% ipython --no-banner

In [1]: import numpy as np

In [2]: import numpy.linalg as la

In [3]: np.set_printoptions(suppress=True, linewidth=160)

In [4]: def rd(a):
   ...:     return np.round(a, 2) + 0
   ...: 

In [5]: mat = np.load("m.npy")

In [6]: mat
Out[6]: 
array([[ 0,  2,  0,  0,  1],
       [ 2,  2,  1,  1, -1],
       [ 2,  1,  0,  2,  2],
       [-1, -1, -1,  0,  2],
       [ 2,  1,  1, -2,  0],
       [-2,  2, -1,  1,  2],
       [ 1,  0,  1, -2, -2],
       [-2,  2, -2, -1,  1],
       [ 0, -2, -1,  0,  0],
       [-1,  0,  1,  1,  2],
       [-4, -2, -2, -2,  3]])

In [7]: Xs = (mat - mat.mean(axis=0)) / mat.std(axis=0)

In [8]: rd(Xs.std(axis=0))
Out[8]: array([1., 1., 1., 1., 1.])

In [9]: c = la.lstsq(np.delete(Xs, 4, axis=1), Xs[:, 4])[0]

In [10]: rd(c)
Out[10]: array([-0.65, -0.09, -0.11,  0.47])

In [11]: np.abs(c).argmax()
Out[11]: np.int64(0)

In [12]: rd(1 - np.var(Xs[:, 4] - np.delete(Xs, 4, axis=1) @ c))
Out[12]: np.float64(0.63)

In [13]: Xs = mat - mat.mean(axis=0)

In [14]: V = la.svd(Xs)[2][:1]

In [15]: M2 = Xs - Xs @ V.T @ V

In [16]: la.norm(M2, axis=1).round(6).argmax()
Out[16]: np.int64(6)

In [17]: rd(np.cov(Xs @ V.T, rowvar=False))
Out[17]: np.float64(6.51)

In [18]: z = mat[:, 1] > np.median(mat[:, 1])

In [19]: u = mat[z].mean(axis=0) - mat[~z].mean(axis=0)

In [20]: rd(u)
Out[20]: array([-0.36,  2.43, -0.36,  0.68, -0.25])
